$ python -q
>>> import numpy as np
>>> np.set_printoptions(precision=3, suppress=True, linewidth=100)
>>> tidy = lambda a: np.round(a, 3) + 0
>>> J = np.load("block2.npy")
>>> J
array([[ 0.523, -0.149, -0.43 ,  0.31 ,  0.371,  0.675, -0.291,  0.786, -0.675,  0.04 , -0.623,
         0.31 , -0.664,  0.207, -0.129],
       [ 0.604,  0.965,  0.979,  0.943, -0.999, -0.996, -0.887, -0.999,  0.872,  0.818,  0.998,
        -0.159,  0.876,  0.   , -0.565],
       [ 0.774, -0.945, -0.958, -0.47 ,  0.992,  0.999,  0.363,  0.999, -0.982, -0.544, -0.997,
         0.604, -0.959,  0.345,  0.139],
       [ 0.961,  0.462,  0.968,  0.876, -0.998, -0.578, -0.753, -0.99 ,  0.273,  0.696,  0.97 ,
         0.159,  0.876,  0.08 , -0.508],
       [-0.876,  0.989,  0.01 ,  0.856, -0.641, -0.998, -0.854, -0.883,  0.726,  0.585,  0.933,
        -0.159, -0.706,  0.129, -0.354],
       [-0.998, -0.999, -0.956, -1.   ,  1.   ,  0.993,  1.   ,  0.991,  0.821, -0.987, -0.997,
        -0.827,  0.934, -0.782,  0.957],
       [ 0.68 , -0.245, -0.995,  0.658,  0.998,  0.993, -0.731,  1.   , -0.997, -0.178, -0.999,
         0.814, -1.   ,  0.675, -0.273],
       [-0.327,  0.867,  0.686,  0.629, -0.909, -0.968, -0.565, -0.958,  0.726,  0.462,  0.935,
        -0.197,  0.43 , -0.04 , -0.235],
       [-0.53 ,  0.235,  0.749, -0.319, -0.778, -0.851,  0.336, -0.959,  0.851,  0.04 ,  0.874,
        -0.43 ,  0.887, -0.3  ,  0.129],
       [-0.89 , -0.753, -0.831, -0.912,  0.986,  0.701,  0.848,  0.923,  0.08 , -0.68 , -0.905,
        -0.273, -0.217, -0.226,  0.53 ],
       [-0.354,  0.998,  0.941,  0.979, -0.999, -1.   , -0.963, -0.999,  0.927,  0.876,  0.999,
        -0.217,  0.388,  0.1  , -0.641],
       [ 0.31 , -0.912,  0.977, -0.885, -0.965,  0.178,  0.905, -0.996,  0.938, -0.291,  0.925,
        -0.617,  0.999, -0.592,  0.414],
       [ 0.926, -0.869,  0.793, -0.207, -0.859,  0.917,  0.363, -0.578, -0.235, -0.01 ,  0.139,
         0.1  ,  0.879, -0.09 , -0.01 ],
       [-0.766,  0.964, -0.814,  0.824,  0.653, -0.946, -0.845,  0.686, -0.291,  0.388, -0.01 ,
         0.217, -0.974,  0.345, -0.327],
       [-0.653, -0.658, -0.629, -0.778,  0.92 ,  0.653,  0.696,  0.8  , -0.02 , -0.508, -0.782,
        -0.159, -0.08 , -0.149,  0.371],
       [ 0.927, -0.558,  0.647,  0.397, -0.854,  0.804, -0.226, -0.336, -0.493,  0.226,  0.149,
         0.273,  0.493,  0.1  , -0.217],
       [ 0.371, -0.954, -0.994, -0.691,  1.   ,  0.999,  0.523,  1.   , -0.991, -0.711, -1.   ,
         0.629, -0.992,  0.388,  0.282],
       [-1.   ,  0.854,  0.989, -0.991, -0.929, -1.   ,  0.984, -1.   ,  1.   , -0.485,  1.   ,
        -0.985,  1.   , -0.915,  0.808],
       [-0.941,  0.05 ,  0.159, -0.804,  0.454, -0.848,  0.735, -0.786,  0.894, -0.371,  0.551,
        -0.578,  0.789, -0.405,  0.422],
       [-0.786, -0.862, -0.544, -0.93 ,  0.947,  0.766,  0.892,  0.721,  0.31 , -0.67 , -0.8  ,
        -0.345,  0.493, -0.319,  0.544],
       [ 0.932, -0.999,  0.976, -0.987, -0.874,  0.998,  0.99 , -0.939,  0.664, -0.716,  0.04 ,
        -0.493,  1.   , -0.653,  0.641],
       [-0.997, -0.658, -0.985, -0.983,  1.   ,  0.38 ,  0.948,  0.993,  0.345, -0.867, -0.983,
        -0.493, -0.774, -0.327,  0.744],
       [ 0.929,  0.96 , -0.585,  0.992, -0.68 , -0.38 , -0.987,  0.854, -0.954,  0.793, -0.139,
         0.77 , -0.994,  0.696, -0.762],
       [-0.999,  0.999,  0.701,  0.363, -0.856, -1.   , -0.485, -1.   ,  0.999,  0.501,  0.999,
        -0.845,  0.716, -0.454,  0.05 ],
       [ 0.149,  0.207,  0.864,  0.07 , -0.939, -0.762,  0.05 , -0.973,  0.762,  0.235,  0.912,
        -0.291,  0.903, -0.217, -0.04 ],
       [-0.975, -0.999, -0.949, -1.   ,  1.   ,  0.998,  0.999,  0.996,  0.217, -0.974, -0.998,
        -0.617,  0.793, -0.635,  0.914],
       [-0.993, -0.197, -0.744, -0.953,  0.984, -0.735,  0.901,  0.345,  0.867, -0.696, -0.462,
        -0.641,  0.327, -0.446,  0.641],
       [ 0.998,  0.9  , -0.974,  0.999,  0.422,  0.977, -0.998,  1.   , -1.   ,  0.834, -0.986,
         0.967, -1.   ,  0.91 , -0.887],
       [-0.862, -0.998, -0.592, -0.998,  0.995,  0.994,  0.996,  0.909,  0.478, -0.93 , -0.975,
        -0.592,  0.949, -0.617,  0.845]])
>>> t3 = np.stack([J, 4 * J, J[::-1]])
>>> t3.shape
(3, 29, 15)
>>> tidy(np.linalg.norm(t3, axis=(1, 2)))
array([15.766, 63.065, 15.766])
>>> np.linalg.matrix_rank(t3.reshape(3, -1))
np.int64(2)
